In [1]: import numpy as np

In [2]: import numpy.linalg as la

In [3]: np.set_printoptions(precision=2, suppress=True, linewidth=160, floatmode="fixed")

In [4]: A = np.load("data.npy")

In [5]: print(A)
[[ -0.75   1.70  19.91]
 [ 16.77   8.44   6.88]
 [ 14.17  13.40   4.43]
 [ -2.13  -5.89 -18.99]
 [ 14.88  10.71   8.00]
 [ 14.76  -2.94 -13.17]
 [  6.06  -8.56  17.03]
 [ -4.66  12.22  15.13]
 [ -2.02  17.37  -9.71]
 [ 12.20 -14.15  -7.14]
 [ 15.28  10.55  -7.45]]

In [6]: G = np.cov(A, rowvar=False)

In [7]: print(np.corrcoef(A.T))
[[ 1.00 -0.03 -0.12]
 [-0.03  1.00  0.16]
 [-0.12  0.16  1.00]]

In [8]: print(np.argwhere(np.triu(np.abs(np.corrcoef(A.T)) > 0.8, 1)))
[]

In [9]: print(G.shape)
(3, 3)

In [10]: print(A.std(axis=0))
[ 8.10  9.91 12.65]

In [11]: P = A @ la.solve(A.T @ A, A.T)

In [12]: print(la.matrix_rank(np.eye(11) - P))
8

In [13]: print(P @ A[:, 0])
[-0.75 16.77 14.17 -2.13 14.88 14.76  6.06 -4.66 -2.02 12.20 15.28]

In [14]: X = np.load("dump.npy")

In [15]: print(X)
[[  1.45  11.47  -4.26]
 [ -1.43 -11.19   4.20]
 [  1.48  11.83  -4.42]
 [ -0.29  -2.05   0.79]
 [ -0.05  -0.44   0.18]
 [ -1.59 -12.87   4.84]
 [  0.67   5.17  -1.90]
 [ -0.15  -1.46   0.55]
 [ -0.81  -6.65   2.48]
 [ -0.74  -6.07   2.26]
 [  0.08   0.53  -0.17]]

In [16]: d = la.norm(X[:, None] - X[None], axis=-1)

In [17]: print(d.mean(axis=1).argmax())
2

In [18]: print(np.flatnonzero(d[5] < d.mean() / 2))
[1 5]

In [19]: P = X @ la.solve(X.T @ X, X.T)

In [20]: print(np.allclose(P @ P, P))
True

In [21]: print(np.round(la.eigvalsh(P), 2) + 0)
[0.00 0.00 0.00 0.00 0.00 0.00 0.00 0.00 1.00 1.00 1.00]

In [22]: arr = np.load("mat.npy")

In [23]: print(arr)
[[ 0  9  0]
 [-9  0  4]
 [ 0 -4  0]]

In [24]: # skew, so no eigenvalue has a real part

In [25]: r = la.matrix_rank(arr)

In [26]: print(r)
2

In [27]: null = la.svd(arr)[2][r:].T

In [28]: print([int(la.matrix_rank(arr[:i])) for i in range(1, len(arr) + 1)])
[1, 2, 2]

In [29]: print(arr @ null)
[[0.00]
 [0.00]
 [0.00]]

In [30]: print(la.matrix_rank(arr.T @ arr), la.matrix_rank(arr @ arr.T))
2 2

In [31]: other = np.array([[1, 1, 3], [2, 3, 2], [2, 0, 0]])

In [32]: mat = other - other.T

In [33]: print(mat)
[[ 0 -1  1]
 [ 1  0  2]
 [-1 -2  0]]

In [34]: print(la.cond(arr) > 100)
True

In [35]: print(la.matrix_rank(arr, rtol=0.1))
2

In [36]: print(round(float(la.norm(arr, 2) / la.norm(arr)), 2))
0.71

In [37]: print(np.allclose(mat[:-1].T @ la.lstsq(mat[:-1].T, mat[-1])[0], mat[-1]))
True

In [38]: print(round(np.trace(la.pinv(mat) @ mat), 2))
2.0

In [39]: print(la.lstsq(mat[:-1].T, mat[-1])[2])
2

In [40]: print(np.round(mat @ la.pinv(mat) @ mat, 2) + 0)
[[ 0.00 -1.00  1.00]
 [ 1.00  0.00  2.00]
 [-1.00 -2.00  0.00]]

In [41]: Uu, s, VT = la.svd(mat)

In [42]: evecs = VT[:(s > 1e-8).sum()]

In [43]: rng = np.random.default_rng(80)

In [44]: vec = mat[1] + -3 * mat[2] + rng.integers(2) * np.eye(3)[0]

In [45]: print(vec)
[5.00 6.00 2.00]

In [46]: print(np.round(la.norm(vec - evecs.T @ evecs @ vec), 2))
0.82

In [47]: print(np.allclose(evecs.T @ evecs @ vec, vec))
False

In [48]: print(evecs.T @ evecs)
[[ 0.33  0.33  0.33]
 [ 0.33  0.83 -0.17]
 [ 0.33 -0.17  0.83]]

In [49]: T = np.stack([mat, 2 * mat, mat[::-1]])

In [50]: print(la.matrix_rank(T))
[2 2 2]

In [51]: other = np.array([[1.5, -1.6], [0.2, 0.3], [1.4, -0.6], [-1.1, 1.4]])

In [52]: Z = np.array([[-0.4, 0.2, -0.3, -0.3], [-0.2, -1.1, -0.1, 1.3]])

In [53]: E = other @ Z

In [54]: print(E)
[[-0.28  2.06 -0.29 -2.53]
 [-0.14 -0.29 -0.09  0.33]
 [-0.44  0.94 -0.36 -1.20]
 [ 0.16 -1.76  0.19  2.15]]

In [55]: Uu, s, VT = la.svd(E)

In [56]: evecs = VT[:(s > 1e-8).sum()]

In [57]: vec = E[2] + -3 * E[0] + rng.integers(2) * np.eye(4)[0]

In [58]: print(vec)
[ 1.40 -5.24  0.51  6.39]

In [59]: print(round(float(la.norm(vec - evecs.T @ evecs @ vec)), 2))
0.59

In [60]: print(np.allclose(evecs.T @ evecs @ vec, vec))
False

In [61]: print(la.matrix_rank(np.vstack([E, vec])))
3

In [62]: f = np.array([3, 1])

In [63]: print(np.polyval(f, E[2]))
[-0.32  3.82 -0.08 -2.60]

In [64]: print(np.cross(E[2, :3], E[0, :3]))
[ 0.47 -0.03 -0.64]

In [65]: print(np.convolve(E[2], f))
[-1.32  2.38 -0.14 -3.96 -1.20]

In [66]: print(E @ la.pinv(E) @ E)
[[-0.28  2.06 -0.29 -2.53]
 [-0.14 -0.29 -0.09  0.33]
 [-0.44  0.94 -0.36 -1.20]
 [ 0.16 -1.76  0.19  2.15]]

In [67]: print(np.unique(E.round(6), axis=0).shape)
(4, 4)

In [68]: Uu, s, VT = la.svd(E)

In [69]: print(np.argmax(s[:-1] / (s[1:] + 1e-6)) + 1)
2

In [70]: other = Uu[:, :2] @ np.diag(s[:2]) @ VT[:2]

In [71]: print(other)
[[-0.28  2.06 -0.29 -2.53]
 [-0.14 -0.29 -0.09  0.33]
 [-0.44  0.94 -0.36 -1.20]
 [ 0.16 -1.76  0.19  2.15]]

In [72]: print(round(float(np.abs(E - other).max()), 2))
0.0

In [73]: print(round(la.norm(E - other, 2), 2), round(s[2], 2))
0.0 0.0

In [74]: print(np.round(la.norm(E - other) / la.norm(E), 2))
0.0

In [75]: print(la.matrix_rank(E, rtol=0.05))
2
